$ python -q
>>> import numpy as np
>>> np.set_printoptions(precision=3, suppress=True, linewidth=160, floatmode="fixed")
>>> X = np.loadtxt("sample18.csv", delimiter=",")
>>> X
array([[ -9.567,  19.928,  -0.028, -10.335],
       [ -9.475,  21.767,  -0.592, -10.187],
       [-10.503,  20.379,  -0.993,  -9.830],
       [-10.039,  20.756,  -1.445, -10.826],
       [-10.046,  20.144,   1.508,  -8.778],
       [ -9.984,  19.937,   1.846,  -9.258],
       [-10.794,  20.709,   1.986,  -9.560],
       [-10.672,  19.766,   0.131,  -9.179],
       [-11.398,  21.641,   0.285, -10.668],
       [-10.790,  19.259,   0.526, -10.822],
       [-10.683,  18.346,   1.155, -10.906],
       [-10.166,  18.312,   1.337, -10.254],
       [ -9.954,  20.002,  -0.601,  -8.060],
       [ -9.272,  21.391,  -2.175, -10.946],
       [ -8.879,  19.660,  -0.736, -10.572],
       [-10.391,  20.606,  -0.106, -10.734],
       [ -9.171,  19.270,   0.387,  -8.596]])
>>> np.argsort(-np.linalg.norm(X, axis=0).round(6), kind="stable")[:3]
array([1, 0, 3])
>>> z = X[:, 0] > np.median(X[:, 0])
>>> r0 = X[z].mean(axis=0) - X[~z].mean(axis=0)
>>> r0
array([ 1.062,  0.432, -1.066,  0.234])
>>> ((X - X.mean(axis=0)) @ r0 > 0).astype(int)
array([1, 1, 1, 1, 0, 0, 0, 0, 0, 0, 0, 0, 1, 1, 1, 1, 1])
>>> T = np.stack([X, 3 * X, X[::-1]])
>>> np.linalg.matrix_rank(T)
array([4, 4, 4])
>>> np.linalg.matrix_rank(T.reshape(3, -1))
np.int64(2)
>>> T.shape
(3, 17, 4)
>>> (T @ X.T).shape
(3, 17, 17)
>>> cent = 10 * np.array([[-0.6, 3.5, 1.0, -2.7, -1.0], [1.5, 1.2, 0.0, -1.0, -0.6]])
>>> rng = np.random.default_rng(328951)
>>> z = rng.integers(0, 2, 23)
>>> data = cent[z] + rng.normal(size=(23, 5))
>>> data
array([[ -6.101,  33.102,  10.790, -26.526, -11.507],
       [ -7.311,  35.747,   9.978, -26.977, -10.363],
       [ 15.742,  12.746,  -0.433,  -9.924,  -4.771],
       [ 15.112,  12.995,  -0.241, -10.739,  -5.035],
       [ -6.100,  34.163,  10.306, -27.793,  -8.731],
       [ 14.348,  10.050,  -0.562, -10.949,  -5.815],
       [ 16.354,  13.414,   1.169,  -9.475,  -7.089],
       [ 13.980,  13.494,   0.728, -10.075,  -4.532],
       [ -8.249,  34.719,   9.976, -27.636,  -8.600],
       [ -6.676,  34.621,  11.219, -26.374,  -9.746],
       [ -5.064,  36.413,   7.666, -27.020,  -9.228],
       [ 15.556,  11.775,   0.372,  -9.707,  -6.016],
       [ 16.431,  12.650,   1.133,  -8.091,  -6.100],
       [ -6.268,  36.376,   7.498, -27.152,  -9.951],
       [ -4.405,  34.521,  10.676, -29.065,  -8.586],
       [ -6.941,  34.161,  10.495, -25.189,  -9.583],
       [ 14.863,  11.008,  -0.694,  -9.643,  -6.210],
       [ 14.983,  11.661,   0.195,  -9.342,  -6.354],
       [ -6.575,  35.306,   9.589, -25.379, -10.209],
       [ 14.708,  14.111,   0.570, -10.581,  -8.201],
       [ -6.422,  35.395,  12.252, -25.150,  -9.233],
       [ -7.034,  37.161,   9.533, -27.120,  -8.225],
       [ -5.173,  36.973,  11.761, -24.856,  -9.561]])
>>> hat = data @ np.linalg.solve(data.T @ data, data.T)
>>> np.round(np.linalg.eigvalsh(hat), 3) + 0
array([0.000, 0.000, 0.000, 0.000, 0.000, 0.000, 0.000, 0.000, 0.000, 0.000, 0.000, 0.000, 0.000, 0.000, 0.000, 0.000, 0.000, 0.000, 1.000, 1.000, 1.000,
       1.000, 1.000])
>>> hat @ data[:, 4]
array([-11.507, -10.363,  -4.771,  -5.035,  -8.731,  -5.815,  -7.089,  -4.532,  -8.600,  -9.746,  -9.228,  -6.016,  -6.100,  -9.951,  -8.586,  -9.583,  -6.210,
        -6.354, -10.209,  -8.201,  -9.233,  -8.225,  -9.561])
>>> M2 = np.c_[X[:, :2] @ np.array([[0, 0], [0, 2]]), np.array([1, -3, -2, 2, 0, 1, -1, 1, 3, -1, 2, 0, -2, -2, 3, 0, -2])]
>>> M2
array([[ 0.000, 39.856,  1.000],
       [ 0.000, 43.534, -3.000],
       [ 0.000, 40.758, -2.000],
       [ 0.000, 41.512,  2.000],
       [ 0.000, 40.288,  0.000],
       [ 0.000, 39.874,  1.000],
       [ 0.000, 41.418, -1.000],
       [ 0.000, 39.532,  1.000],
       [ 0.000, 43.282,  3.000],
       [ 0.000, 38.518, -1.000],
       [ 0.000, 36.692,  2.000],
       [ 0.000, 36.624,  0.000],
       [ 0.000, 40.004, -2.000],
       [ 0.000, 42.782, -2.000],
       [ 0.000, 39.320,  3.000],
       [ 0.000, 41.212,  0.000],
       [ 0.000, 38.540, -2.000]])
>>> np.linalg.matrix_rank(np.c_[X, M2])
np.int64(5)
>>> np.linalg.norm(np.linalg.qr(X)[0].T @ M2, axis=0) ** 2 / ((M2 ** 2).sum(axis=0) + 1e-12)
array([0.000, 1.000, 0.235])
>>> [round(float(x), 3) for x in np.linalg.svd(M2, compute_uv=False)[:3]]
[166.026, 7.483, 0.0]
>>> round(float(np.linalg.norm(M2, 2) / np.linalg.norm(M2)), 3)
0.999
>>> print(np.argsort(-np.linalg.norm(M2, axis=0).round(6), kind="stable")[:3])
[1 2 0]
>>> print(np.linalg.matrix_rank(M2, rtol=0.1))
1
>>> np.linalg.cond(M2) > 100
np.True_
>>> M2 = data + rng.integers(-2, 3, (23, 2)) @ rng.integers(-2, 3, (2, 5))
>>> print(M2)
[[ -7.101  32.102  11.790 -28.526 -15.507]
 [ -9.311  41.747  11.978 -26.977 -10.363]
 [ 14.742  17.746   0.567  -8.924  -2.771]
 [ 13.112  18.995   1.759 -10.739  -5.035]
 [ -5.100  35.163   9.306 -25.793  -4.731]
 [ 15.348  11.050  -1.562  -8.949  -1.815]
 [ 17.354  14.414   0.169  -7.475  -3.089]
 [ 15.980   7.494  -1.272 -10.075  -4.532]
 [-10.249  36.719  11.976 -29.636 -12.600]
 [ -4.676  36.621   9.219 -22.374  -1.746]
 [ -7.064  42.413   9.666 -27.020  -9.228]
 [ 17.556   9.775  -1.628  -7.707  -2.016]
 [ 16.431  10.650   1.133  -9.091  -8.100]
 [ -5.268  37.376   6.498 -25.152  -5.951]
 [ -3.405  37.521   9.676 -26.065  -2.586]
 [ -4.941  28.161   8.495 -25.189  -9.583]
 [ 12.863  15.008   1.306 -10.643  -8.210]
 [ 16.983  13.661  -1.805  -5.342   1.646]
 [ -8.575  39.306  11.589 -26.379 -12.209]
 [ 15.708  17.111  -0.430  -7.581  -2.201]
 [ -5.422  36.395  11.252 -23.150  -5.233]
 [ -5.034  33.161   7.533 -26.120  -6.225]
 [ -5.173  40.973  11.761 -22.856  -5.561]]
>>> np.linalg.matrix_rank(M2 - data, tol=1e-8)
np.int64(2)
>>> M2 - data
array([[-1.000, -1.000,  1.000, -2.000, -4.000],
       [-2.000,  6.000,  2.000,  0.000,  0.000],
       [-1.000,  5.000,  1.000,  1.000,  2.000],
       [-2.000,  6.000,  2.000,  0.000,  0.000],
       [ 1.000,  1.000, -1.000,  2.000,  4.000],
       [ 1.000,  1.000, -1.000,  2.000,  4.000],
       [ 1.000,  1.000, -1.000,  2.000,  4.000],
       [ 2.000, -6.000, -2.000,  0.000,  0.000],
       [-2.000,  2.000,  2.000, -2.000, -4.000],
       [ 2.000,  2.000, -2.000,  4.000,  8.000],
       [-2.000,  6.000,  2.000,  0.000,  0.000],
       [ 2.000, -2.000, -2.000,  2.000,  4.000],
       [ 0.000, -2.000,  0.000, -1.000, -2.000],
       [ 1.000,  1.000, -1.000,  2.000,  4.000],
       [ 1.000,  3.000, -1.000,  3.000,  6.000],
       [ 2.000, -6.000, -2.000,  0.000,  0.000],
       [-2.000,  4.000,  2.000, -1.000, -2.000],
       [ 2.000,  2.000, -2.000,  4.000,  8.000],
       [-2.000,  4.000,  2.000, -1.000, -2.000],
       [ 1.000,  3.000, -1.000,  3.000,  6.000],
       [ 1.000,  1.000, -1.000,  2.000,  4.000],
       [ 2.000, -4.000, -2.000,  1.000,  2.000],
       [ 0.000,  4.000,  0.000,  2.000,  4.000]])
>>> Xs = (M2 - M2.mean(axis=0)) / M2.std(axis=0)
>>> Xs.std(axis=0)
array([1.000, 1.000, 1.000, 1.000, 1.000])
>>> np.argwhere(np.abs(Xs) > 2)
array([[0, 4]])
>>> coef = np.linalg.lstsq(np.delete(Xs, 3, axis=1), Xs[:, 3])[0]
>>> np.abs(coef).argmax()
np.int64(0)
>>> J = np.load("run2.npy")
>>> print(J)
[[2 1 0 3 0 0 0 3 1 3 2 2]
 [2 1 0 1 0 0 0 2 2 0 1 3]
 [0 0 3 0 0 0 0 0 0 0 0 0]
 [1 2 0 1 0 0 0 2 2 2 2 3]
 [0 0 2 0 0 3 3 0 0 0 0 0]
 [0 0 0 0 1 2 0 0 0 0 0 0]
 [0 0 2 0 3 1 2 0 0 0 0 0]
 [2 2 0 3 0 0 0 1 3 1 2 1]
 [3 3 0 2 0 0 0 3 2 0 0 0]
 [1 0 0 0 0 0 0 2 3 3 2 2]
 [2 1 0 3 0 0 0 3 3 2 0 2]
 [1 3 0 2 0 0 0 1 1 2 3 3]]
>>> # 2 blocks once reordered
>>> U, s, Vt = np.linalg.svd(J, full_matrices=False)
>>> print(np.round(U.T @ J @ Vt.T, 3) + 0)
[[14.816  0.000  0.000  0.000  0.000  0.000  0.000  0.000  0.000  0.000  0.000  0.000]
 [ 0.000  6.127  0.000  0.000  0.000  0.000  0.000  0.000  0.000  0.000  0.000  0.000]
 [ 0.000  0.000  4.747  0.000  0.000  0.000  0.000  0.000  0.000  0.000  0.000  0.000]
 [ 0.000  0.000  0.000  3.558  0.000  0.000  0.000  0.000  0.000  0.000  0.000  0.000]
 [ 0.000  0.000  0.000  0.000  2.813  0.000  0.000  0.000  0.000  0.000  0.000  0.000]
 [ 0.000  0.000  0.000  0.000  0.000  2.788  0.000  0.000  0.000  0.000  0.000  0.000]
 [ 0.000  0.000  0.000  0.000  0.000  0.000  2.548  0.000  0.000  0.000  0.000  0.000]
 [ 0.000  0.000  0.000  0.000  0.000  0.000  0.000  2.326  0.000  0.000  0.000  0.000]
 [ 0.000  0.000  0.000  0.000  0.000  0.000  0.000  0.000  1.891  0.000  0.000  0.000]
 [ 0.000  0.000  0.000  0.000  0.000  0.000  0.000  0.000  0.000  1.435  0.000  0.000]
 [ 0.000  0.000  0.000  0.000  0.000  0.000  0.000  0.000  0.000  0.000  1.219  0.000]
 [ 0.000  0.000  0.000  0.000  0.000  0.000  0.000  0.000  0.000  0.000  0.000  0.168]]
>>> (s > 1e-8).sum()
np.int64(12)
>>> U.shape, s.shape, Vt.shape
((12, 12), (12,), (12, 12))
>>> print(np.allclose(U * s @ Vt, J))
True
>>> np.cumsum(s ** 2) / np.sum(s ** 2)
array([0.671, 0.786, 0.855, 0.894, 0.918, 0.942, 0.962, 0.978, 0.989, 0.995, 1.000, 1.000])
>>> np.round(U.T @ U, 3) + 0
array([[1.000, 0.000, 0.000, 0.000, 0.000, 0.000, 0.000, 0.000, 0.000, 0.000, 0.000, 0.000],
       [0.000, 1.000, 0.000, 0.000, 0.000, 0.000, 0.000, 0.000, 0.000, 0.000, 0.000, 0.000],
       [0.000, 0.000, 1.000, 0.000, 0.000, 0.000, 0.000, 0.000, 0.000, 0.000, 0.000, 0.000],
       [0.000, 0.000, 0.000, 1.000, 0.000, 0.000, 0.000, 0.000, 0.000, 0.000, 0.000, 0.000],
       [0.000, 0.000, 0.000, 0.000, 1.000, 0.000, 0.000, 0.000, 0.000, 0.000, 0.000, 0.000],
       [0.000, 0.000, 0.000, 0.000, 0.000, 1.000, 0.000, 0.000, 0.000, 0.000, 0.000, 0.000],
       [0.000, 0.000, 0.000, 0.000, 0.000, 0.000, 1.000, 0.000, 0.000, 0.000, 0.000, 0.000],
       [0.000, 0.000, 0.000, 0.000, 0.000, 0.000, 0.000, 1.000, 0.000, 0.000, 0.000, 0.000],
       [0.000, 0.000, 0.000, 0.000, 0.000, 0.000, 0.000, 0.000, 1.000, 0.000, 0.000, 0.000],
       [0.000, 0.000, 0.000, 0.000, 0.000, 0.000, 0.000, 0.000, 0.000, 1.000, 0.000, 0.000],
       [0.000, 0.000, 0.000, 0.000, 0.000, 0.000, 0.000, 0.000, 0.000, 0.000, 1.000, 0.000],
       [0.000, 0.000, 0.000, 0.000, 0.000, 0.000, 0.000, 0.000, 0.000, 0.000, 0.000, 1.000]])
>>> print(np.linalg.matrix_power(J, 2))
[[27 26  0 31  0  0  0 34 38 32 29 35]
 [22 25  0 27  0  0  0 24 22 18 20 23]
 [ 0  0  9  0  0  0  0  0  0  0  0  0]
 [26 26  0 28  0  0  0 30 32 23 23 30]
 [ 0  0 12  0 12  9  6  0  0  0  0  0]
 [ 0  0  2  0  2  7  3  0  0  0  0  0]
 [ 0  0 16  0  7 13 13  0  0  0  0  0]
 [28 26  0 28  0  0  0 35 31 22 19 29]
 [26 22  0 27  0  0  0 28 26 16 19 24]
 [24 22  0 25  0  0  0 28 30 22 18 20]
 [28 30  0 29  0  0  0 32 33 25 27 29]
 [26 25  0 28  0  0  0 33 34 26 24 37]]
>>> np.allclose(J, J.T)
False
>>> (J - J.T) / 2
array([[ 0.000, -0.500,  0.000,  1.000,  0.000,  0.000,  0.000,  0.500, -1.000,  1.000,  0.000,  0.500],
       [ 0.500,  0.000,  0.000, -0.500,  0.000,  0.000,  0.000,  0.000, -0.500,  0.000,  0.000,  0.000],
       [ 0.000,  0.000,  0.000,  0.000, -1.000,  0.000, -1.000,  0.000,  0.000,  0.000,  0.000,  0.000],
       [-1.000,  0.500,  0.000,  0.000,  0.000,  0.000,  0.000, -0.500,  0.000,  1.000, -0.500,  0.500],
       [ 0.000,  0.000,  1.000,  0.000,  0.000,  1.000,  0.000,  0.000,  0.000,  0.000,  0.000,  0.000],
       [ 0.000,  0.000,  0.000,  0.000, -1.000,  0.000, -0.500,  0.000,  0.000,  0.000,  0.000,  0.000],
       [ 0.000,  0.000,  1.000,  0.000,  0.000,  0.500,  0.000,  0.000,  0.000,  0.000,  0.000,  0.000],
       [-0.500,  0.000,  0.000,  0.500,  0.000,  0.000,  0.000,  0.000,  0.000, -0.500, -0.500,  0.000],
       [ 1.000,  0.500,  0.000,  0.000,  0.000,  0.000,  0.000,  0.000,  0.000, -1.500, -1.500, -0.500],
       [-1.000,  0.000,  0.000, -1.000,  0.000,  0.000,  0.000,  0.500,  1.500,  0.000,  0.000,  0.000],
       [ 0.000,  0.000,  0.000,  0.500,  0.000,  0.000,  0.000,  0.500,  1.500,  0.000,  0.000, -0.500],
       [-0.500,  0.000,  0.000, -0.500,  0.000,  0.000,  0.000,  0.000,  0.500,  0.000,  0.500,  0.000]])
>>> np.trace(J)
np.int64(20)
>>> (J + J.T) / 2
array([[2.000, 1.500, 0.000, 2.000, 0.000, 0.000, 0.000, 2.500, 2.000, 2.000, 2.000, 1.500],
       [1.500, 1.000, 0.000, 1.500, 0.000, 0.000, 0.000, 2.000, 2.500, 0.000, 1.000, 3.000],
       [0.000, 0.000, 3.000, 0.000, 1.000, 0.000, 1.000, 0.000, 0.000, 0.000, 0.000, 0.000],
       [2.000, 1.500, 0.000, 1.000, 0.000, 0.000, 0.000, 2.500, 2.000, 1.000, 2.500, 2.500],
       [0.000, 0.000, 1.000, 0.000, 0.000, 2.000, 3.000, 0.000, 0.000, 0.000, 0.000, 0.000],
       [0.000, 0.000, 0.000, 0.000, 2.000, 2.000, 0.500, 0.000, 0.000, 0.000, 0.000, 0.000],
       [0.000, 0.000, 1.000, 0.000, 3.000, 0.500, 2.000, 0.000, 0.000, 0.000, 0.000, 0.000],
       [2.500, 2.000, 0.000, 2.500, 0.000, 0.000, 0.000, 1.000, 3.000, 1.500, 2.500, 1.000],
       [2.000, 2.500, 0.000, 2.000, 0.000, 0.000, 0.000, 3.000, 2.000, 1.500, 1.500, 0.500],
       [2.000, 0.000, 0.000, 1.000, 0.000, 0.000, 0.000, 1.500, 1.500, 3.000, 2.000, 2.000],
       [2.000, 1.000, 0.000, 2.500, 0.000, 0.000, 0.000, 2.500, 1.500, 2.000, 0.000, 2.500],
       [1.500, 3.000, 0.000, 2.500, 0.000, 0.000, 0.000, 1.000, 0.500, 2.000, 2.500, 3.000]])
